$ python3 -q
>>> import numpy as np
>>> import numpy.linalg as la
>>> np.set_printoptions(precision=2, suppress=True, linewidth=120)
>>> def rnd(a):
...     return np.round(a, 2) + 0
... 
>>> E = np.loadtxt("arr.csv", delimiter=",")
>>> print(E)
[[10. -3.  9.  0. -3.]
 [-3.  9. -9.  0.  9.]
 [ 9. -9. 13.  0. -9.]
 [ 0.  0.  0.  0.  0.]
 [-3.  9. -9.  0.  9.]]
>>> # row 4 repeats row 1
>>> print((E != 0).astype(int))
[[1 1 1 0 1]
 [1 1 1 0 1]
 [1 1 1 0 1]
 [0 0 0 0 0]
 [1 1 1 0 1]]
>>> print(rnd(np.sort(la.eigvals(E).real)))
[ 0.    0.    0.    8.78 32.22]
>>> Y = E[0, 0] * E[1:] - np.outer(E[1:, 0], E[0])
>>> print(Y)
[[  0.  81. -63.   0.  81.]
 [  0. -63.  49.   0. -63.]
 [  0.   0.   0.   0.   0.]
 [  0.  81. -63.   0.  81.]]
>>> print(E[:, 0] / E[0, 0])
[ 1.  -0.3  0.9  0.  -0.3]
>>> evals, V = la.eigh(E)
>>> print(rnd(la.eigvalsh(E + -1 * np.eye(5))))
[-1.   -1.   -1.    7.78 31.22]
>>> print(rnd(evals.sum()), np.trace(E))
41.0 41.0
>>> print(rnd(V @ np.diag(evals) @ V.T))
[[10. -3.  9.  0. -3.]
 [-3.  9. -9.  0.  9.]
 [ 9. -9. 13.  0. -9.]
 [ 0.  0.  0.  0.  0.]
 [-3.  9. -9.  0.  9.]]
>>> print(rnd(evals))
[ 0.    0.    0.    8.78 32.22]
>>> rk = la.matrix_rank(E)
>>> print(rk)
2
>>> ns = la.svd(E)[2][rk:].T
>>> print(la.matrix_rank(E.T @ E), la.matrix_rank(E @ E.T))
2 2
>>> print(rnd(E @ ns))
[[0. 0. 0.]
 [0. 0. 0.]
 [0. 0. 0.]
 [0. 0. 0.]
 [0. 0. 0.]]
>>> arr = np.array([[0, 0, 1], [0, 0, 1], [1, 1, 0]])
>>> # column 1 repeats column 0
>>> print([round(float(x), 2) for x in la.svd(arr, compute_uv=False)[:3]])
[1.41, 1.41, 0.0]
